% python3 -q
>>> import numpy as np
>>> from numpy import linalg as LA
>>> np.set_printoptions(precision=2, suppress=True, linewidth=200)
>>> def rnd(a):
...     return np.round(a, 2) + 0
... 
>>> J = np.array([[-0.1, -0.4, 0.4, -0.3],
...     [0.2, -0.2, -0.2, 0.5],
...     [1.2, 1.3, 0.7, -0.7],
...     [0.2, -0.6, -0.2, 2.1],
...     [0.2, 0.7, -1.0, -0.4]])
>>> print(J)
[[-0.1 -0.4  0.4 -0.3]
 [ 0.2 -0.2 -0.2  0.5]
 [ 1.2  1.3  0.7 -0.7]
 [ 0.2 -0.6 -0.2  2.1]
 [ 0.2  0.7 -1.  -0.4]]
>>> x0 = np.array([2, 1, -2, 0])
>>> target = J @ x0
>>> print(rnd(LA.lstsq(J, target)[0]))
[ 2.  1. -2.  0.]
>>> rng = np.random.default_rng(368)
>>> target = target + 0.05 * rng.normal(size=5)
>>> print(rnd(target))
[-1.44  0.52  2.36  0.17  3.08]
>>> b, *_ = LA.lstsq(J, target)
>>> print(rnd(LA.norm(target - J @ b)))
0.02
>>> print(rnd(J.T @ (target - J @ b)))
[0. 0. 0. 0.]
>>> Q, evecs = LA.qr(J[:, :2])[0], LA.qr(J[:, 2:])[0]
>>> s = LA.svd(Q.T @ evecs, compute_uv=False)
>>> print(rnd(np.degrees(np.arccos(s.clip(0, 1)))))
[21.22 71.4 ]
>>> print(rnd(s))
[0.93 0.32]
>>> print(LA.matrix_rank(J))
4
>>> print(rnd(J.sum(axis=1)))
[-0.4  0.3  2.5  1.5 -0.5]
>>> print(rnd(J.mean(axis=0)))
[ 0.34  0.16 -0.06  0.24]
>>> print(rnd(LA.norm(J)))
3.38
>>> print(np.count_nonzero(J))
20
>>> print(J.shape)
(5, 4)
>>> print(rnd(np.diff(J, axis=0)))
[[ 0.3  0.2 -0.6  0.8]
 [ 1.   1.5  0.9 -1.2]
 [-1.  -1.9 -0.9  2.8]
 [ 0.   1.3 -0.8 -2.5]]
>>> M = np.load("out4.npy")
>>> print(M)
[[ 0  0  1 -3 -1 -3  3  2]
 [ 0  0 -1  0 -1  3 -3  2]
 [ 0  0  0 -1 -1  1 -2 -1]
 [ 0  0  0  0  3  1  1  2]
 [ 0  0  0  0  0  0  0  0]
 [ 0  0  0  0  0  0 -1  3]
 [ 0  0  0  0  0  0  0 -3]
 [ 0  0  0  0  0  0  0  0]]
>>> out = J + rng.integers(-2, 3, (5, 3)) @ rng.integers(-2, 3, (3, 4))
>>> print(rnd(out))
[[-1.1  2.6  2.4 -1.3]
 [-3.8  2.8  0.8 -1.5]
 [-5.8  2.3 -0.3 -2.7]
 [-3.8  3.4  1.8  0.1]
 [-3.8  4.7  1.  -2.4]]
>>> print(LA.matrix_rank(out - J, tol=1e-8))
3
